% python3 -q
>>> import numpy as np
>>> np.set_printoptions(precision=3, suppress=True, linewidth=200)
>>> data = np.load("arr.npy")
>>> data
array([[ 0,  0,  5,  0,  0,  0],
       [ 0,  0,  0,  0, -2,  0],
       [ 0,  0,  0,  0,  0,  0],
       [ 0,  0, -3,  0,  0, -8],
       [ 0,  7,  0,  0,  9, -1],
       [ 0,  0,  0,  0,  0,  0],
       [ 0, -8,  0,  0,  4,  0],
       [ 0,  0, -7,  7, -2, -5]])
>>> left, sigma, Vt = np.linalg.svd(data)
>>> np.argmax(sigma[:-1] / (sigma[1:] + 1e-6)) + 1
np.int64(5)
>>> other = left[:, :5] @ np.diag(sigma[:5]) @ Vt[:5]
>>> round(float(np.linalg.norm(data - other) / np.linalg.norm(data)), 3)
0.0
>>> round(np.abs(data - other).max(), 3)
np.float64(0.0)
>>> left, sigma, Vt = np.linalg.svd(data)
>>> V = Vt[:(sigma > 1e-8).sum()]
>>> rng = np.random.default_rng(210534)
>>> vec = data[4] + 2 * data[3] + rng.integers(2) * np.eye(6)[4]
>>> vec
array([  0.,   7.,  -6.,   0.,  10., -17.])
>>> np.diag(V.T @ V)
array([0., 1., 1., 1., 1., 1.])
>>> np.allclose(V.T @ V @ vec, vec)
True
>>> vec = np.array([1, 5, 0, 0, 3, 5])
>>> a = np.maximum(data @ vec, 0)
>>> np.maximum(data @ (3 * vec), 0)
array([  0,   0,   0,   0, 171,   0,   0,   0])
>>> np.flatnonzero(a > 1e-9)
array([4])
>>> data * (a > 1e-9)[:, None]
array([[ 0,  0,  0,  0,  0,  0],
       [ 0,  0,  0,  0,  0,  0],
       [ 0,  0,  0,  0,  0,  0],
       [ 0,  0,  0,  0,  0,  0],
       [ 0,  7,  0,  0,  9, -1],
       [ 0,  0,  0,  0,  0,  0],
       [ 0,  0,  0,  0,  0,  0],
       [ 0,  0,  0,  0,  0,  0]])
>>> np.tanh(data @ vec)
array([ 0., -1.,  0., -1.,  1.,  0., -1., -1.])
>>> np.maximum(data @ vec, 0) - np.maximum(-data @ vec, 0)
array([  0,  -6,   0, -40,  57,   0, -28, -31])
>>> feats = np.load("out18.npy")
>>> feats
array([[ -9,   6,  -9, -12],
       [  0,   0,   0,   0],
       [  6,  -4,   6,   8],
       [  9,  -6,   9,  12],
       [  3,  -2,   3,   4],
       [  0,   0,   0,   0],
       [ -9,   6,  -9, -12],
       [ -9,   6,  -9, -12]])
>>> left, sigma, Vt = np.linalg.svd(feats)
>>> np.argmax(sigma[:-1] / (sigma[1:] + 1e-6)) + 1
np.int64(1)
>>> other = left[:, :1] @ np.diag(sigma[:1]) @ Vt[:1]
>>> other.round(3) + 0
array([[ -9.,   6.,  -9., -12.],
       [  0.,   0.,   0.,   0.],
       [  6.,  -4.,   6.,   8.],
       [  9.,  -6.,   9.,  12.],
       [  3.,  -2.,   3.,   4.],
       [  0.,   0.,   0.,   0.],
       [ -9.,   6.,  -9., -12.],
       [ -9.,   6.,  -9., -12.]])
>>> round(float(np.linalg.norm(feats - other) / np.linalg.norm(feats)), 3)
0.0
>>> np.unique(feats.round(6), axis=0).shape
(5, 4)
>>> np.allclose(feats[:-1].T @ np.linalg.lstsq(feats[:-1].T, feats[-1])[0], feats[-1])
True
>>> np.linalg.lstsq(feats[:-1].T, feats[-1])[2]
np.int32(1)
>>> np.abs(np.diag(np.linalg.qr(feats)[1])) > 1e-9
array([ True, False, False, False])
>>> left, sigma, Vt = np.linalg.svd(feats)
>>> V = Vt[:(sigma > 1e-8).sum()]
>>> vec = feats[4] + -3 * feats[1] + rng.integers(2) * np.eye(4)[3]
>>> vec
array([ 3., -2.,  3.,  5.])
>>> np.linalg.matrix_rank(np.vstack([feats, vec]))
np.int64(2)
>>> np.diag(V.T @ V)
array([0.237, 0.105, 0.237, 0.421])
>>> K = np.loadtxt("block4.csv", delimiter=",")
>>> K
array([[ 2.,  2.,  0.,  2., -1.,  0.,  2.,  1.,  2.,  1.],
       [ 0.,  0.,  0.,  1., -1.,  0.,  1.,  0.,  1.,  0.],
       [ 0.,  0.,  2.,  1., -1.,  1., -1.,  1., -2., -1.],
       [ 0.,  0.,  0., -2.,  1., -2.,  1., -2.,  2.,  1.],
       [ 0.,  0.,  0.,  0.,  1.,  0., -1.,  1., -2.,  0.],
       [ 0.,  0.,  0.,  0.,  0.,  0.,  2.,  2.,  0.,  0.],
       [ 0.,  0.,  0.,  0.,  0.,  0.,  2., -1., -1.,  1.],
       [ 0.,  0.,  0.,  0.,  0.,  0.,  0., -1., -1., -1.],
       [ 0.,  0.,  0.,  0.,  0.,  0.,  0.,  0., -1., -2.],
       [ 0.,  0.,  0.,  0.,  0.,  0.,  0.,  0.,  0., -1.]])
>>> np.linalg.cond(K) > 100
np.True_
>>> left, sigma, Vt = np.linalg.svd(K)
>>> np.argmax(sigma[:-1] / (sigma[1:] + 1e-6)) + 1
np.int64(9)
>>> sigma.round(3) + 0
array([6.128, 5.234, 2.855, 2.585, 2.251, 1.786, 1.639, 0.512, 0.11 , 0.   ])
>>> other = left[:, :9] @ np.diag(sigma[:9]) @ Vt[:9]
>>> np.linalg.matrix_rank(other)
np.int64(9)
>>> round(np.linalg.norm(K - other, 2), 3), round(sigma[9], 3)
(np.float64(0.0), np.float64(0.0))
>>> round(np.abs(K - other).max(), 3)
np.float64(0.0)
>>> left, sigma, Vt = np.linalg.svd(K)
>>> V = Vt[:(sigma > 1e-8).sum()]
>>> vec = K[5] + -2 * K[2] + rng.integers(2) * np.eye(10)[6]
>>> vec
array([ 0.,  0., -4., -2.,  2., -2.,  4.,  0.,  4.,  2.])
>>> np.round(V.T @ V, 3) + 0
array([[0.5, 0.5, 0. , 0. , 0. , 0. , 0. , 0. , 0. , 0. ],
       [0.5, 0.5, 0. , 0. , 0. , 0. , 0. , 0. , 0. , 0. ],
       [0. , 0. , 1. , 0. , 0. , 0. , 0. , 0. , 0. , 0. ],
       [0. , 0. , 0. , 1. , 0. , 0. , 0. , 0. , 0. , 0. ],
       [0. , 0. , 0. , 0. , 1. , 0. , 0. , 0. , 0. , 0. ],
       [0. , 0. , 0. , 0. , 0. , 1. , 0. , 0. , 0. , 0. ],
       [0. , 0. , 0. , 0. , 0. , 0. , 1. , 0. , 0. , 0. ],
       [0. , 0. , 0. , 0. , 0. , 0. , 0. , 1. , 0. , 0. ],
       [0. , 0. , 0. , 0. , 0. , 0. , 0. , 0. , 1. , 0. ],
       [0. , 0. , 0. , 0. , 0. , 0. , 0. , 0. , 0. , 1. ]])
>>> np.linalg.matrix_rank(np.vstack([K, vec]))
np.int64(9)
>>> np.diag(V.T @ V)
array([0.5, 0.5, 1. , 1. , 1. , 1. , 1. , 1. , 1. , 1. ])
>>> np.round(np.linalg.norm(vec - V.T @ V @ vec), 3)
np.float64(0.0)
>>> r0 = np.array([0, 2, 3])
>>> np.polyval(r0, K[1])
array([3., 3., 3., 5., 1., 3., 5., 3., 5., 3.])
>>> np.array([np.convolve(row, r0, "same") for row in K])
array([[ 4., 10.,  6.,  4.,  4., -3.,  4.,  8.,  7.,  8.],
       [ 0.,  0.,  0.,  2.,  1., -3.,  2.,  3.,  2.,  3.],
       [ 0.,  0.,  4.,  8.,  1., -1.,  1., -1., -1., -8.],
       [ 0.,  0.,  0., -4., -4., -1., -4., -1., -2.,  8.],
       [ 0.,  0.,  0.,  0.,  2.,  3., -2., -1., -1., -6.],
       [ 0.,  0.,  0.,  0.,  0.,  0.,  4., 10.,  6.,  0.],
       [ 0.,  0.,  0.,  0.,  0.,  0.,  4.,  4., -5., -1.],
       [ 0.,  0.,  0.,  0.,  0.,  0.,  0., -2., -5., -5.],
       [ 0.,  0.,  0.,  0.,  0.,  0.,  0.,  0., -2., -7.],
       [ 0.,  0.,  0.,  0.,  0.,  0.,  0.,  0.,  0., -2.]])
>>> np.correlate(K[1], K[2], "full")
array([ 0.,  0.,  0., -1., -1.,  3., -3.,  0., -2., -1.,  3., -4.,  2.,  1.,  1.,  2.,  0.,  0.,  0.])
>>> r0 = np.array([7, 9, 7, 4])
>>> J = np.array([np.roll(r0, i) for i in range(4)])
>>> J
array([[7, 9, 7, 4],
       [4, 7, 9, 7],
       [7, 4, 7, 9],
       [9, 7, 4, 7]])
>>> Q, V = np.linalg.qr(J[:, :1])[0], np.linalg.qr(J[:, 1:])[0]
>>> sigma = np.linalg.svd(Q.T @ V, compute_uv=False)
>>> sigma
array([0.99])
>>> np.degrees(np.arccos(sigma.clip(0, 1)))
array([7.916])
>>> round(float(np.linalg.norm(Q @ Q.T - V @ V.T, 2)), 3)
1.0
>>> other = np.array([[2, -2], [2, 2]])
>>> Z = np.kron(other, J)
>>> Z
array([[ 14,  18,  14,   8, -14, -18, -14,  -8],
       [  8,  14,  18,  14,  -8, -14, -18, -14],
       [ 14,   8,  14,  18, -14,  -8, -14, -18],
       [ 18,  14,   8,  14, -18, -14,  -8, -14],
       [ 14,  18,  14,   8,  14,  18,  14,   8],
       [  8,  14,  18,  14,   8,  14,  18,  14],
       [ 14,   8,  14,  18,  14,   8,  14,  18],
       [ 18,  14,   8,  14,  18,  14,   8,  14]])
>>> round(float(np.linalg.norm(Z, 2)), 3), round(np.linalg.norm(other, 2) * np.linalg.norm(J, 2), 3)
(76.368, np.float64(76.368))
>>> other = np.array([[2, 2, 2, 0, 3, 0, 1, 3],
...     [2, 2, 1, 2, 3, 3, 1, 1],
...     [1, 1, 1, 2, 3, 3, 2, 1],
...     [0, 0, 3, 2, 1, 0, 3, 0],
...     [1, 1, 3, 1, 0, 2, 1, 0],
...     [1, 2, 2, 1, 3, 1, 0, 3],
...     [1, 3, 0, 2, 0, 3, 1, 0],
...     [3, 3, 1, 1, 1, 1, 3, 0]])
>>> arr = other - other.T
>>> arr
array([[ 0,  0,  1,  0,  2, -1,  0,  0],
       [ 0,  0,  0,  2,  2,  1, -2, -2],
       [-1,  0,  0, -1,  0,  1,  2,  0],
       [ 0, -2,  1,  0,  0, -1,  1, -1],
       [-2, -2,  0,  0,  0, -1,  1, -1],
       [ 1, -1, -1,  1,  1,  0, -3,  2],
       [ 0,  2, -2, -1, -1,  3,  0, -3],
       [ 0,  2,  0,  1,  1, -2,  3,  0]])
>>> vec = np.array([2, 2, 0, 0, 0, -1, 0, -2])
>>> vec @ arr @ vec
np.int64(0)
>>> np.linalg.svd(arr, compute_uv=False)
array([6.032, 6.032, 4.046, 4.046, 1.803, 1.803, 1.   , 1.   ])
>>> Q = np.linalg.solve(np.eye(8) - arr, np.eye(8) + arr)
>>> round(float(np.linalg.det(Q)), 3)
1.0
>>> np.round(Q @ Q.T, 3) + 0
array([[1., 0., 0., 0., 0., 0., 0., 0.],
       [0., 1., 0., 0., 0., 0., 0., 0.],
       [0., 0., 1., 0., 0., 0., 0., 0.],
       [0., 0., 0., 1., 0., 0., 0., 0.],
       [0., 0., 0., 0., 1., 0., 0., 0.],
       [0., 0., 0., 0., 0., 1., 0., 0.],
       [0., 0., 0., 0., 0., 0., 1., 0.],
       [0., 0., 0., 0., 0., 0., 0., 1.]])
